% ipython --no-banner

In [1]: import numpy as np

In [2]: import numpy.linalg as la

In [3]: np.set_printoptions(suppress=True, linewidth=120)

In [4]: tidy = lambda a: np.round(a, 2) + 0

In [5]: A2 = np.array([[0, 0], [2, 2], [1, 1]])

In [6]: C = np.array([[1, 2, 1, 2, 1, 0], [2, 1, 1, 2, 0, 2]])

In [7]: rng = np.random.default_rng(7)

In [8]: M = A2 @ C + 0.02 * rng.normal(size=(3, 6))

In [9]: print(tidy(M))
[[ 0.    0.01 -0.01 -0.02 -0.01 -0.02]
 [ 6.    6.03  3.99  7.99  2.01  4.01]
 [ 3.    2.98  2.    4.01  0.97  1.99]]

In [10]: print([round(float(x), 2) for x in la.svd(M, compute_uv=False)[:3]])
[14.67, 0.05, 0.02]

In [11]: print(la.cond(M) > 100)
True

In [12]: print(tidy(la.norm(M, 2) / la.norm(M)))
1.0

In [13]: data = np.array([[3, 4, 8, 6, 0, 6],
    ...:     [0, 0, 1, 6, 7, 9],
    ...:     [0, 0, 3, 3, 5, 0],
    ...:     [0, 0, 0, 3, 3, 5],
    ...:     [0, 0, 0, 0, 1, 3],
    ...:     [0, 0, 0, 0, 0, 8]])

In [14]: # null space of dimension 1

In [15]: Uu, sig, vt = la.svd(data)

In [16]: print(tidy(sig))
[18.78  8.91  7.24  1.8   0.33  0.  ]

In [17]: print(np.argmax(sig[:-1] / (sig[1:] + 1e-6)) + 1)
5

In [18]: A2 = Uu[:, :5] @ np.diag(sig[:5]) @ vt[:5]

In [19]: print(tidy(la.norm(data - A2, 2)), tidy(sig[5]))
0.0 0.0

In [20]: print(tidy(la.norm(data - A2) / la.norm(data)))
0.0

In [21]: A2 = data[0, 0] * data[1:] - np.outer(data[1:, 0], data[0])

In [22]: print(A2)
[[ 0  0  3 18 21 27]
 [ 0  0  9  9 15  0]
 [ 0  0  0  9  9 15]
 [ 0  0  0  0  3  9]
 [ 0  0  0  0  0 24]]

In [23]: print(la.matrix_rank(A2), la.matrix_rank(data))
4 5

In [24]: print(data[:, 0] / data[0, 0])
[1. 0. 0. 0. 0. 0.]

In [25]: print(np.flatnonzero(~A2.round(6).any(axis=1)))
[]

In [26]: A = np.load("case18.npy")

In [27]: print(A)
[[2 5 3 4 3 2]
 [3 5 4 3 2 3]
 [3 4 2 1 0 0]
 [3 5 3 5 3 3]
 [5 2 2 0 3 2]
 [3 1 0 3 5 2]]

In [28]: print(la.matrix_rank(A, rtol=0.1))
4

In [29]: print([round(float(x), 2) for x in la.svd(A, compute_uv=False)[:3]])
[17.3, 5.25, 4.28]

In [30]: print(la.cond(A) > 100)
True

In [31]: print(tidy(np.abs(la.svd(A)[2][-1])))
[0.15 0.51 0.62 0.33 0.   0.47]

In [32]: print(tidy(la.norm(A, 2) / la.norm(A)))
0.93

In [33]: K = np.array([[-1.89, -2.75, -0.48, 0.81, -2.23, 1.78, 0.96],
    ...:     [-1.29, -1.85, -0.4, -0.19, -0.07, 1.54, -0.08],
    ...:     [1.8, 2.31, -0.12, -0.48, -1.14, -1.2, 0.12],
    ...:     [0.45, 0.3, -1.18, -3.55, 2.79, 2.04, -2.36],
    ...:     [0.52, 0.29, -1.23, -2.65, 0.35, 1.73, -1.28],
    ...:     [-1.21, -1.22, 1.12, 2.45, 0.31, -0.98, 1.0]])

In [34]: # null space of dimension 4

In [35]: Uu, sig, vt = la.svd(K)

In [36]: print(np.argmax(sig[:-1] / (sig[1:] + 1e-6)) + 1)
3

In [37]: A2 = Uu[:, :3] @ np.diag(sig[:3]) @ vt[:3]

In [38]: print(la.matrix_rank(K, rtol=0.05))
3

In [39]: print(la.matrix_rank(A2))
3

In [40]: print(tidy(np.abs(K - A2).max()))
0.0

In [41]: print(tidy(la.norm(K - A2, 2)), tidy(sig[3]))
0.0 0.0

In [42]: X = np.array([[0, -1, 2], [1, 0, -2], [-2, 2, 0]])

In [43]: u = np.array([2, 2, 0])

In [44]: print(np.polyval(u, X[1]))
[4 0 4]

In [45]: print(np.convolve(X[1], u))
[ 2  2 -4 -4  0]

In [46]: print(np.correlate(X[1], X[0], "full"))
[ 2 -1 -4  2  0]

In [47]: W1 = np.array([[-2, 2, -2],
    ...:     [1, 3, -1],
    ...:     [3, -1, -1],
    ...:     [0, -1, 2],
    ...:     [-3, 1, -2],
    ...:     [3, -1, 3]])

In [48]: coef = np.array([-8, 6, 3])

In [49]: hid = np.maximum(data @ W1 + coef, 0)

In [50]: print(la.matrix_rank(hid))
3

In [51]: print((hid > 0).astype(int))
[[1 1 1]
 [1 0 1]
 [0 1 0]
 [0 1 1]
 [0 1 1]
 [1 0 1]]

In [52]: print(hid)
[[32  4 15]
 [ 1  0 27]
 [ 0  5  0]
 [ 0  1 18]
 [ 0  4 10]
 [16  0 27]]

In [53]: C = np.array([[3, 1], [3, 7], [3, 1]])

In [54]: print(W1 @ C)
[[ -6  10]
 [  9  21]
 [  3  -5]
 [  3  -5]
 [-12   2]
 [ 15  -1]]

In [55]: print((hid @ C).round(6).argmax(axis=1))
[0 0 1 0 0 0]

In [56]: print(hid @ C)
[[153  75]
 [ 84  28]
 [ 15  35]
 [ 57  25]
 [ 42  38]
 [129  43]]

In [57]: print(la.lstsq(X[:-1].T, X[-1])[2])
2

In [58]: print(tidy(np.trace(la.pinv(X) @ X)))
2.0

In [59]: F = np.load("mat.npy")

In [60]: print(F)
[[1 2 3]
 [2 1 2]
 [3 2 1]]

In [61]: u = np.array([1, 1, 1])

In [62]: A2 = F + np.outer(u, np.eye(3)[2])

In [63]: print(A2)
[[1. 2. 4.]
 [2. 1. 3.]
 [3. 2. 2.]]

In [64]: print(tidy(la.det(A2) / la.det(F)), tidy(1 + la.solve(F, u)[2]))
1.25 1.25

In [65]: A2 = np.array([[2, 2, 1], [2, 3, 0]])

In [66]: C = np.kron(A2, F)

In [67]: print(la.matrix_rank(C))
6

In [68]: print(C.shape)
(6, 9)

In [69]: m1 = np.load("out15.npy")

In [70]: print(m1)
[[-1.15  0.01 -0.58 -1.77 -0.59]
 [ 0.14 -0.03  0.1   0.22  0.06]
 [-1.71 -0.02 -0.83 -2.57 -0.82]
 [-0.22  0.   -0.12 -0.31 -0.07]
 [ 5.01  0.    2.52  7.52  2.51]
 [-0.77  0.   -0.39 -1.14 -0.34]
 [ 3.25 -0.03  1.63  4.84  1.61]
 [ 1.93 -0.01  0.98  2.94  0.98]
 [ 1.02  0.04  0.49  1.53  0.5 ]
 [ 2.84  0.02  1.44  4.27  1.44]
 [-0.71 -0.01 -0.34 -1.07 -0.34]
 [-3.04  0.01 -1.5  -4.52 -1.52]
 [-3.57  0.02 -1.81 -5.42 -1.8 ]
 [-1.13 -0.04 -0.56 -1.68 -0.54]
 [ 1.19  0.03  0.6   1.82  0.6 ]
 [-1.62 -0.02 -0.8  -2.45 -0.8 ]
 [-0.29  0.   -0.14 -0.45 -0.18]
 [-1.94 -0.02 -0.96 -2.89 -0.96]
 [-2.42  0.01 -1.22 -3.6  -1.18]
 [ 1.21 -0.01  0.58  1.75  0.57]
 [ 0.38  0.04  0.21  0.62  0.22]
 [ 0.32  0.02  0.12  0.45  0.14]]

In [71]: vec = np.array([4, 0, 0, 1, 1])

In [72]: h1 = np.maximum(m1 @ vec, 0)

In [73]: print(tidy(np.tanh(m1 @ vec)))
[-1.    0.69 -1.   -0.85  1.   -1.    1.    1.    1.    1.   -1.   -1.   -1.   -1.    1.   -1.   -0.95 -1.   -1.
  1.    0.98  0.95]

In [74]: print(tidy(np.maximum(m1 @ (3 * vec), 0)))
[ 0.    2.52  0.    0.   90.21  0.   58.35 34.92 18.33 51.21  0.    0.    0.    0.   21.54  0.    0.    0.    0.
 21.48  7.08  5.61]

In [75]: print(np.flatnonzero(h1 > 1e-9))
[ 1  4  6  7  8  9 14 19 20 21]

In [76]: cen = m1 - m1.mean(axis=0)

In [77]: Uu, sig, vt = la.svd(cen, full_matrices=False)

In [78]: print(np.searchsorted(np.cumsum(sig ** 2) / (sig ** 2).sum(), 0.9) + 1)
1

In [79]: print(tidy(sig))
[18.63  0.11  0.1   0.07  0.05]

In [80]: print(tidy(np.abs(vt[-1])))
[0.19 0.4  0.71 0.46 0.28]

In [81]: print(tidy(cen.mean(axis=0)))
[0. 0. 0. 0. 0.]

In [82]: print((np.sign(Uu[:, 0]) == np.sign(Uu[0, 0])).astype(int))
[1 0 1 1 0 1 0 0 0 0 1 1 1 1 0 1 1 1 1 0 0 0]

In [83]: print(tidy((sig ** 2).sum() ** 2 / (sig ** 4).sum()))
1.0

In [84]: print(tidy(vt[0] * np.sign(vt[0, np.abs(vt[0]).argmax()])))
[0.52 0.   0.26 0.77 0.26]

In [85]: print(tidy(sig ** 2 / (sig ** 2).sum()))
[1. 0. 0. 0. 0.]

In [86]: print(la.cond(m1) > 100)
True

In [87]: print(round(np.log10(la.cond(m1))))
3

In [88]: print(la.matrix_rank(m1, rtol=0.1))
1

In [89]: J = np.load("sample7.npy")

In [90]: print(J)
[[ 1.12  0.08  0.76 -0.14  1.29]
 [ 1.8   0.   -0.9  -1.   -0.9 ]
 [ 0.3   1.1  -0.5  -1.    0.5 ]
 [ 1.2   0.    0.7  -0.2   1.3 ]
 [-0.4   0.8  -0.4   0.4   0.2 ]
 [-0.5  -0.8  -1.3   0.6  -1.3 ]
 [ 0.1   0.8  -0.6  -0.7   0.2 ]]

In [91]: vec = np.array([1, 3, 4, 4, 0])

In [92]: rhs = J @ vec

In [93]: print(tidy(la.solve(J.T @ J, J.T @ rhs)))
[1. 3. 4. 4. 0.]

In [94]: print(tidy(la.pinv(J) @ J))
[[1. 0. 0. 0. 0.]
 [0. 1. 0. 0. 0.]
 [0. 0. 1. 0. 0.]
 [0. 0. 0. 1. 0.]
 [0. 0. 0. 0. 1.]]

In [95]: print(tidy(rhs))
[ 3.84 -5.8  -2.4   3.2   2.   -5.7  -2.7 ]

In [96]: rhs = rhs + 0.02 * rng.normal(size=7)

In [97]: print(tidy(rhs))
[ 3.8  -5.83 -2.44  3.2   1.97 -5.69 -2.7 ]

In [98]: coef, *_ = la.lstsq(J, rhs)

In [99]: print(tidy(la.norm(rhs - J @ coef)))
0.03

In [100]: print([round(float(la.norm(la.solve(J.T @ J + lam * np.eye(5), J.T @ rhs))), 2) for lam in (0, 1, 10, 100)])
[6.46, 3.31, 1.58, 0.27]

In [101]: print(coef.round())
[ 1.  3.  4.  4. -0.]
